>>> import numpy as np
>>> from numpy import linalg as LA
>>> np.set_printoptions(suppress=True, linewidth=120)
>>> tidy = lambda a: np.round(a, 3) + 0
>>> r0 = np.array([6, 4, 2, 6, 7])
>>> data = np.array([np.roll(r0, i) for i in range(5)])
>>> print(data)
[[6 4 2 6 7]
 [7 6 4 2 6]
 [6 7 6 4 2]
 [2 6 7 6 4]
 [4 2 6 7 6]]
>>> rng = np.random.default_rng(670)
>>> z = rng.permutation(5)
>>> print(z)
[3 1 4 2 0]
>>> B = data[z][:, z]
>>> print(np.trace(B))
30
>>> print(tidy(np.sort(np.abs(LA.eigvals(B)))))
[ 2.085  2.085  5.971  5.971 25.   ]
>>> P = np.triu(np.array([[0, 2, 0, 2, 3],
...     [3, 2, 1, 3, 3],
...     [0, 2, 1, 1, 0],
...     [1, 2, 3, 0, 3],
...     [2, 0, 2, 0, 3]]), 1) + np.eye(5)
>>> B = P @ data @ LA.inv(P)
>>> print(tidy(LA.det(B)))
3875.0
>>> print(P @ data - data @ P)
[[ 30.  18.  36.  11. -10.]
 [ 24.  17.  39.   7. -13.]
 [  2.  -6.   0. -33. -47.]
 [ 12.   2.  12.  -8. -24.]
 [  0.  -8.  -2. -20. -39.]]
>>> print(B)
[[ 36. -38.  80.   5.  36.]
 [ 31. -25.  74. -16.  68.]
 [  8.  -3.  16. -13.  30.]
 [ 14. -16.  41.   6.  10.]
 [  4.  -6.  12.   5.  -3.]]
>>> B = np.array([[1.0], [-0.1], [-0.2], [1.0], [-1.1], [0.0]])
>>> C = np.array([[1.0, -0.1, 1.3]])
>>> feats = B @ C
>>> print(tidy(feats))
[[ 1.   -0.1   1.3 ]
 [-0.1   0.01 -0.13]
 [-0.2   0.02 -0.26]
 [ 1.   -0.1   1.3 ]
 [-1.1   0.11 -1.43]
 [ 0.    0.    0.  ]]
>>> # rows 0 and 3 are equal
>>> print(tidy(LA.norm(feats, 2)))
2.967
>>> x = np.array([7, -1, 7])
>>> h = np.maximum(feats @ x, 0)
>>> print(tidy(feats.T @ h))
[32.4  -3.24 42.12]
>>> print(tidy(h))
[16.2  0.   0.  16.2  0.   0. ]
>>> print(tidy(np.tanh(feats @ x)))
[ 1.    -0.925 -0.997  1.    -1.     0.   ]
>>> print(np.maximum(feats @ (3 * x), 0))
[48.6  0.   0.  48.6  0.   0. ]
>>> print(feats * (h > 1e-9)[:, None])
[[ 1.  -0.1  1.3]
 [-0.   0.  -0. ]
 [-0.   0.  -0. ]
 [ 1.  -0.1  1.3]
 [-0.   0.  -0. ]
 [ 0.   0.   0. ]]
>>> t = np.radians(15)
>>> Rm = np.eye(3)
>>> Rm[2, 2] = Rm[1, 1] = np.cos(t)
>>> Rm[2, 1], Rm[1, 2] = -np.sin(t), np.sin(t)
>>> print(tidy(Rm))
[[ 1.     0.     0.   ]
 [ 0.     0.966  0.259]
 [ 0.    -0.259  0.966]]
>>> B = feats @ Rm.T
>>> print(tidy(LA.det(Rm)), tidy(np.trace(Rm)))
1.0 2.932
>>> print(tidy(LA.svd(feats, compute_uv=False)), tidy(LA.svd(B, compute_uv=False)))
[2.967 0.    0.   ] [2.967 0.    0.   ]
